In [1]: import numpy as np

In [2]: import numpy.linalg as la

In [3]: np.set_printoptions(suppress=True, linewidth=100)

In [4]: def rd(a):
   ...:     return np.round(a, 1) + 0
   ...: 

In [5]: O, _ = la.qr(np.array([[-1.1, 1.4, 0.2, -0.4, 0.4, -1.0],
   ...:     [-1.0, -0.2, 1.7, -0.9, -0.5, 1.9],
   ...:     [-1.0, -2.7, 0.6, 1.1, -0.4, -0.2],
   ...:     [1.6, -2.2, -0.6, 0.4, -1.1, 0.0],
   ...:     [0.4, 0.6, -0.7, -1.4, -0.3, 0.5],
   ...:     [-0.8, 0.9, 2.4, -0.5, -0.1, -2.1]]))

In [6]: ev = np.array([-1, 3, -3, 0, -1, -2])

In [7]: feats = O @ np.diag(ev) @ O.T

In [8]: rd(feats)
Out[8]: 
array([[-0.9,  0.1, -1. , -0.2,  0.1,  0.6],
       [ 0.1, -1.2,  0.9,  0.1,  0.7, -0.4],
       [-1. ,  0.9,  1.5,  1.5, -0.9, -0.4],
       [-0.2,  0.1,  1.5, -0.5, -0.1, -0.8],
       [ 0.1,  0.7, -0.9, -0.1, -0.4,  0. ],
       [ 0.6, -0.4, -0.4, -0.8,  0. , -2.4]])

In [9]: rk = la.matrix_rank(feats)

In [10]: rk
Out[10]: np.int64(5)

In [11]: N = la.svd(feats)[2][rk:].T

In [12]: [int(la.matrix_rank(np.delete(feats, i, axis=0))) for i in range(6)]
Out[12]: [5, 5, 5, 5, 5, 5]

In [13]: N.shape
Out[13]: (6, 1)

In [14]: rd(N[:, 0] / N[np.abs(N[:, 0]).round(6).argmax(), 0])
Out[14]: array([ 0.1,  0.7,  0. ,  0.2,  1. , -0.2])

In [15]: np.allclose(feats @ N, 0)
Out[15]: True

In [16]: rd(feats @ N)
Out[16]: 
array([[0.],
       [0.],
       [0.],
       [0.],
       [0.],
       [0.]])

In [17]: U, s, Vt = la.svd(feats)

In [18]: V = Vt[:(s > 1e-8).sum()]

In [19]: rng = np.random.default_rng(551)

In [20]: vec = feats[1] + -1 * feats[0] + rng.integers(2) * np.eye(6)[2]

In [21]: rd(vec)
Out[21]: array([ 1.1, -1.4,  1.9,  0.3,  0.6, -1. ])

In [22]: rd(V.T @ V)
Out[22]: 
array([[ 1. ,  0. ,  0. ,  0. ,  0. ,  0. ],
       [ 0. ,  0.7,  0. , -0.1, -0.4,  0.1],
       [ 0. ,  0. ,  1. ,  0. ,  0. ,  0. ],
       [ 0. , -0.1,  0. ,  1. , -0.1,  0. ],
       [ 0. , -0.4,  0. , -0.1,  0.3,  0.1],
       [ 0. ,  0.1,  0. ,  0. ,  0.1,  1. ]])

In [23]: U, s, Vt = la.svd(feats)

In [24]: rd(s)
Out[24]: array([3., 3., 2., 1., 1., 0.])

In [25]: np.argmax(s[:-1] / (s[1:] + 1e-6)) + 1
Out[25]: np.int64(5)

In [26]: M2 = U[:, :5] @ np.diag(s[:5]) @ Vt[:5]

In [27]: la.matrix_rank(feats, rtol=0.05)
Out[27]: np.int64(5)

In [28]: ev, V = la.eigh(feats)

In [29]: rd(la.eigvalsh(feats + 3 * np.eye(6)))
Out[29]: array([0., 1., 2., 2., 3., 6.])

In [30]: [round(float(la.det(feats[:i, :i])), 2) + 0 for i in range(1, 7)]
Out[30]: [-0.94, 1.15, 3.46, -5.11, 0.3, 0.0]

In [31]: mat = np.load("data.npy")

In [32]: mat
Out[32]: 
array([[ 1.6, 21.4, 40.4, 20.8,  0.2],
       [ 0. , 17.9, 41.4, 20.7, -1. ],
       [ 1.6, 20.1, 42.1, 18.8, -2.4],
       [-0.4, 19.2, 40.7, 19.8, -0.3],
       [-0.9, 19.3, 41.2, 19.9,  0.9],
       [ 0. , 19.2, 39. , 21.2,  0.5],
       [-0.2, 18.7, 38.8, 20. , -0.5],
       [-0.3, 17.5, 42.2, 18.2, -0.4],
       [-0.5, 21.8, 39.2, 20.3, -1.4],
       [ 1.3, 20. , 38.9, 19.2,  0.2],
       [-0.7, 20.3, 40.7, 19.6,  0.8],
       [ 0. , 19.7, 40.8, 19. , -1.5],
       [ 0. , 19. , 39.8, 19.3, -0.1],
       [-0.8, 22.3, 38.6, 20.2,  1.3],
       [-0.6, 20.6, 39.1, 19.6,  0.5],
       [-1.1, 20.5, 40.7, 20. , -0.7],
       [ 2.2, 21.5, 39.2, 19.3, -0.1],
       [-0.6, 18.9, 40.3, 21.2,  1.8],
       [ 0.9, 19.2, 38.8, 21.3, -0.3],
       [-1.3, 19.1, 39.2, 20.6,  1.1],
       [ 0.3, 18.3, 41.1, 22.7, -0.5],
       [ 1.1, 20.7, 39.9, 20.2, -1.5],
       [ 0.4, 20.6, 40.4, 19. , -0.1],
       [ 0.7, 20.1, 41.6, 20.2,  0.6],
       [-1.8, 20.9, 38.5, 19.9,  0.3],
       [ 0.7, 20.4, 39.6, 18.8,  1.4],
       [ 0.8, 19.2, 38.6, 19.8, -0.1],
       [ 0.5, 19.4, 39.9, 20.7, -0.2],
       [ 1.9, 18.9, 41. , 20.1,  0.3],
       [-0.5, 21.1, 39. , 20.3, -0.4],
       [-1.3, 18.9, 37.8, 20.6, -0.9],
       [ 0.3, 17.9, 40.4, 19.3, -0.7],
       [-0.5, 21.9, 41.6, 19.9, -1.6],
       [ 2.1, 21.5, 40.5, 18.8, -1. ],
       [ 0.8, 20.1, 39. , 19.9,  0.4],
       [ 0.4, 20.6, 38.9, 20.3, -0.1],
       [-0.9, 18.6, 41.8, 20.3, -0.9],
       [ 1. , 21. , 38.9, 20.8, -0.5]])

In [33]: vec = np.array([4, 2, 1, 6, 7])

In [34]: rhs = mat @ vec

In [35]: rd(la.lstsq(mat, rhs)[0])
Out[35]: array([4., 2., 1., 6., 7.])

In [36]: rhs = rhs + 0.3 * rng.normal(size=38)

In [37]: rd(rhs)
Out[37]: 
array([216.1, 194.2, 184.8, 194.2, 201.9, 207.9, 191.9, 182.6, 193.1, 200.8, 201.9, 184. , 193.3,
       210.2, 199.2, 192.8, 206.1, 215.5, 206.5, 203.4, 211.5, 195.9, 196.5, 210.1, 194.6, 206. ,
       197.8, 203.6, 209.6, 198.4, 188. , 188.4, 191.8, 197.9, 204.3, 202.9, 190.8, 206. ])

In [38]: coef, *_ = la.lstsq(mat, rhs)

In [39]: rd(coef)
Out[39]: array([4. , 2. , 1. , 5.9, 7. ])

In [40]: coef.round()
Out[40]: array([4., 2., 1., 6., 7.])

In [41]: round(np.log10(la.cond(mat)))
Out[41]: 2

In [42]: la.cond(mat) > 100
Out[42]: np.False_

In [43]: la.matrix_rank(mat, rtol=0.1)
Out[43]: np.int64(1)

In [44]: arr = np.loadtxt("block6.csv", delimiter=",")

In [45]: arr
Out[45]: 
array([[ 7.,  2.,  2., 11.],
       [22., 12.,  7., 21.],
       [13.,  6.,  4., 15.],
       [ 8.,  0.,  5., 17.],
       [ 6.,  0.,  3., 13.],
       [ 6.,  2.,  1.,  9.],
       [15., 12.,  0.,  7.],
       [ 7.,  2.,  2., 11.],
       [ 5.,  0.,  4., 15.],
       [14., 10.,  1.,  9.],
       [ 7.,  0.,  4., 15.],
       [ 8.,  6.,  0.,  5.],
       [ 8.,  0.,  5., 17.],
       [ 1.,  0.,  0.,  3.],
       [17., 10.,  4., 15.],
       [ 8.,  6.,  0.,  5.],
       [ 7.,  2.,  2., 11.],
       [14.,  8.,  3., 13.],
       [19., 12.,  4., 15.],
       [19., 10.,  6., 19.],
       [ 2.,  0.,  0.,  5.],
       [19., 14.,  2., 11.],
       [18., 10.,  5., 17.]])

In [46]: # row 7 repeats row 0

In [47]: idx = arr[:, 2] > np.median(arr[:, 2])

In [48]: f = arr[idx].mean(axis=0) - arr[~idx].mean(axis=0)

In [49]: idx.astype(int)
Out[49]: array([0, 1, 1, 1, 0, 0, 0, 0, 1, 0, 1, 0, 1, 0, 1, 0, 0, 0, 1, 1, 0, 0, 1])

In [50]: ((arr - arr.mean(axis=0)) @ f > 0).astype(int)
Out[50]: array([0, 1, 1, 1, 0, 0, 0, 0, 0, 0, 1, 0, 1, 0, 1, 0, 0, 1, 1, 1, 0, 1, 1])

In [51]: rd((((arr - arr.mean(axis=0)) @ f > 0) == idx).mean())
Out[51]: np.float64(0.9)

In [52]: gram = np.cov(mat, rowvar=False)

In [53]: rd(np.polyfit(mat[:, 4], mat[:, 2], 1))
Out[53]: array([-0.4, 39.9])

In [54]: rd(mat.std(axis=0))
Out[54]: array([1. , 1.2, 1.1, 0.8, 0.9])

In [55]: np.argwhere(np.triu(np.abs(np.corrcoef(mat.T)) > 0.8, 1))
Out[55]: array([], shape=(0, 2), dtype=int64)

In [56]: gram.shape
Out[56]: (5, 5)

In [57]: rd(gram)
Out[57]: 
array([[ 1. ,  0.2,  0.1, -0.1, -0.2],
       [ 0.2,  1.5, -0.4, -0.1,  0. ],
       [ 0.1, -0.4,  1.3, -0.2, -0.3],
       [-0.1, -0.1, -0.2,  0.7,  0.1],
       [-0.2,  0. , -0.3,  0.1,  0.8]])

In [58]: rd(la.eigvalsh(gram)[::-1])
Out[58]: array([1.8, 1.5, 0.8, 0.7, 0.6])

In [59]: rd(np.corrcoef(mat[:, 4], mat[:, 2])[0, 1])
Out[59]: np.float64(-0.3)

In [60]: M2 = arr / np.sqrt((arr ** 2).mean(axis=1, keepdims=True))

In [61]: la.matrix_rank(M2) == la.matrix_rank(arr)
Out[61]: np.True_

In [62]: rd(arr - arr.mean(axis=1, keepdims=True))
Out[62]: 
array([[ 1.5, -3.5, -3.5,  5.5],
       [ 6.5, -3.5, -8.5,  5.5],
       [ 3.5, -3.5, -5.5,  5.5],
       [ 0.5, -7.5, -2.5,  9.5],
       [ 0.5, -5.5, -2.5,  7.5],
       [ 1.5, -2.5, -3.5,  4.5],
       [ 6.5,  3.5, -8.5, -1.5],
       [ 1.5, -3.5, -3.5,  5.5],
       [-1. , -6. , -2. ,  9. ],
       [ 5.5,  1.5, -7.5,  0.5],
       [ 0.5, -6.5, -2.5,  8.5],
       [ 3.2,  1.2, -4.8,  0.2],
       [ 0.5, -7.5, -2.5,  9.5],
       [ 0. , -1. , -1. ,  2. ],
       [ 5.5, -1.5, -7.5,  3.5],
       [ 3.2,  1.2, -4.8,  0.2],
       [ 1.5, -3.5, -3.5,  5.5],
       [ 4.5, -1.5, -6.5,  3.5],
       [ 6.5, -0.5, -8.5,  2.5],
       [ 5.5, -3.5, -7.5,  5.5],
       [ 0.2, -1.8, -1.8,  3.2],
       [ 7.5,  2.5, -9.5, -0.5],
       [ 5.5, -2.5, -7.5,  4.5]])

In [63]: la.matrix_rank(arr - arr.mean(axis=1, keepdims=True))
Out[63]: np.int64(3)

In [64]: M2 = np.array([[-2, -2], [3, -1], [0, 2]])

In [65]: basis = np.array([[-2, 1, 3], [1, 0, -3]])

In [66]: F = M2 @ basis + 0.1 * rng.normal(size=(3, 3))

In [67]: rd(F)
Out[67]: 
array([[ 2. , -2. ,  0.1],
       [-7.1,  3.1, 11.9],
       [ 2. , -0.1, -6.1]])

In [68]: Ac = (arr - arr.mean(axis=0)) / arr.std(axis=0)

In [69]: np.argwhere(np.abs(Ac) > 2)
Out[69]: array([[1, 2]])

In [70]: coef = la.lstsq(np.delete(Ac, 2, axis=1), Ac[:, 2])[0]

In [71]: rd(1 - np.var(Ac[:, 2] - np.delete(Ac, 2, axis=1) @ coef))
Out[71]: np.float64(1.0)

In [72]: np.abs(coef).argmax()
Out[72]: np.int64(2)

In [73]: J = np.load("run7.npy")

In [74]: J
Out[74]: 
array([[2., 0., 1., 3., 3., 2., 3., 3., 3., 0.],
       [1., 1., 0., 1., 1., 3., 2., 0., 2., 0.],
       [2., 1., 1., 0., 2., 0., 0., 0., 0., 0.],
       [1., 3., 3., 3., 1., 0., 2., 2., 1., 0.],
       [0., 2., 3., 1., 1., 0., 1., 1., 2., 0.],
       [2., 0., 3., 2., 2., 0., 1., 2., 2., 0.],
       [1., 3., 1., 1., 1., 2., 2., 3., 2., 0.],
       [2., 1., 1., 2., 1., 0., 0., 2., 3., 0.],
       [1., 1., 1., 3., 3., 0., 0., 2., 1., 0.],
       [0., 0., 0., 0., 0., 0., 0., 0., 0., 2.]])

In [75]: M2 = np.c_[mat[:, :1] @ np.array([[-2]]), np.array([2, 3, 1, 3, 1, 0, 0, 0, 0, 2, 3, 3, 0, 0, 0, 3, 0, 1, 2, 3, 3, 3, 1, 2, 3, 3, 1, 3, 1, 2, 3, 1, 0, 0, 1, 3, 0, 3])]

In [76]: M2
Out[76]: 
array([[-3.2,  2. ],
       [ 0. ,  3. ],
       [-3.2,  1. ],
       [ 0.8,  3. ],
       [ 1.8,  1. ],
       [ 0. ,  0. ],
       [ 0.4,  0. ],
       [ 0.6,  0. ],
       [ 1. ,  0. ],
       [-2.6,  2. ],
       [ 1.4,  3. ],
       [ 0. ,  3. ],
       [ 0. ,  0. ],
       [ 1.6,  0. ],
       [ 1.2,  0. ],
       [ 2.2,  3. ],
       [-4.4,  0. ],
       [ 1.2,  1. ],
       [-1.8,  2. ],
       [ 2.6,  3. ],
       [-0.6,  3. ],
       [-2.2,  3. ],
       [-0.8,  1. ],
       [-1.4,  2. ],
       [ 3.6,  3. ],
       [-1.4,  3. ],
       [-1.6,  1. ],
       [-1. ,  3. ],
       [-3.8,  1. ],
       [ 1. ,  2. ],
       [ 2.6,  3. ],
       [-0.6,  1. ],
       [ 1. ,  0. ],
       [-4.2,  0. ],
       [-1.6,  1. ],
       [-0.8,  3. ],
       [ 1.8,  0. ],
       [-2. ,  3. ]])

In [77]: rd(la.norm(M2 - mat @ la.lstsq(mat, M2)[0], axis=0))
Out[77]: array([0. , 7.3])

In [78]: rd(la.lstsq(mat, M2[:, 0])[0])
Out[78]: array([-2.,  0.,  0.,  0.,  0.])

In [79]: rd(la.norm(la.qr(mat)[0].T @ M2, axis=0) ** 2 / ((M2 ** 2).sum(axis=0) + 1e-12))
Out[79]: array([1. , 0.7])

In [80]: O, Rm = la.qr(J)

In [81]: rd(O.T @ O)
Out[81]: 
array([[1., 0., 0., 0., 0., 0., 0., 0., 0., 0.],
       [0., 1., 0., 0., 0., 0., 0., 0., 0., 0.],
       [0., 0., 1., 0., 0., 0., 0., 0., 0., 0.],
       [0., 0., 0., 1., 0., 0., 0., 0., 0., 0.],
       [0., 0., 0., 0., 1., 0., 0., 0., 0., 0.],
       [0., 0., 0., 0., 0., 1., 0., 0., 0., 0.],
       [0., 0., 0., 0., 0., 0., 1., 0., 0., 0.],
       [0., 0., 0., 0., 0., 0., 0., 1., 0., 0.],
       [0., 0., 0., 0., 0., 0., 0., 0., 1., 0.],
       [0., 0., 0., 0., 0., 0., 0., 0., 0., 1.]])

In [82]: rd(abs(Rm[0, 0])), rd(la.norm(J[:, 0]))
Out[82]: (np.float64(4.5), np.float64(4.5))

In [83]: rd(O @ Rm)
Out[83]: 
array([[2., 0., 1., 3., 3., 2., 3., 3., 3., 0.],
       [1., 1., 0., 1., 1., 3., 2., 0., 2., 0.],
       [2., 1., 1., 0., 2., 0., 0., 0., 0., 0.],
       [1., 3., 3., 3., 1., 0., 2., 2., 1., 0.],
       [0., 2., 3., 1., 1., 0., 1., 1., 2., 0.],
       [2., 0., 3., 2., 2., 0., 1., 2., 2., 0.],
       [1., 3., 1., 1., 1., 2., 2., 3., 2., 0.],
       [2., 1., 1., 2., 1., 0., 0., 2., 3., 0.],
       [1., 1., 1., 3., 3., 0., 0., 2., 1., 0.],
       [0., 0., 0., 0., 0., 0., 0., 0., 0., 2.]])

In [84]: rd(np.abs(np.diag(Rm)))
Out[84]: array([4.5, 4.3, 3.4, 3.1, 2.1, 3. , 1.3, 2.1, 1.6, 2. ])

In [85]: rd(Rm)
Out[85]: 
array([[-4.5, -2.7, -3.8, -4.9, -4.9, -2. , -3.1, -4.7, -4.9,  0. ],
       [ 0. , -4.3, -2.5, -1.6, -0.4, -0.8, -1.8, -1.9, -1.3,  0. ],
       [ 0. ,  0. ,  3.4,  1.3,  0.7, -1.7,  0.2,  0.7,  0.6,  0. ],
       [ 0. ,  0. ,  0. ,  3.1,  1.4,  0.6,  1.1,  1.9,  1.3,  0. ],
       [ 0. ,  0. ,  0. ,  0. , -2.1, -0.5, -0.1,  0. ,  0.4,  0. ],
       [ 0. ,  0. ,  0. ,  0. ,  0. , -3. , -2.7, -0.3, -1.8,  0. ],
       [ 0. ,  0. ,  0. ,  0. ,  0. ,  0. , -1.3, -0.6,  0.9,  0. ],
       [ 0. ,  0. ,  0. ,  0. ,  0. ,  0. ,  0. , -2.1, -1.1,  0. ],
       [ 0. ,  0. ,  0. ,  0. ,  0. ,  0. ,  0. ,  0. , -1.6,  0. ],
       [ 0. ,  0. ,  0. ,  0. ,  0. ,  0. ,  0. ,  0. ,  0. ,  2. ]])

In [86]: vec = np.array([2, 2, 0, -1, -2, 2, 2, -2, -1, -1])

In [87]: rhs = Rm @ vec

In [88]: rd(rhs)
Out[88]: array([ 4.5, -6.2, -7.6, -7.4,  2.6, -8.8, -2.3,  5.4,  1.6, -2. ])

In [89]: rd(la.solve(Rm, Rm[:, 8]))
Out[89]: array([0., 0., 0., 0., 0., 0., 0., 0., 1., 0.])

In [90]: rd(la.solve(Rm.T, Rm[6]))
Out[90]: array([0., 0., 0., 0., 0., 0., 1., 0., 0., 0.])
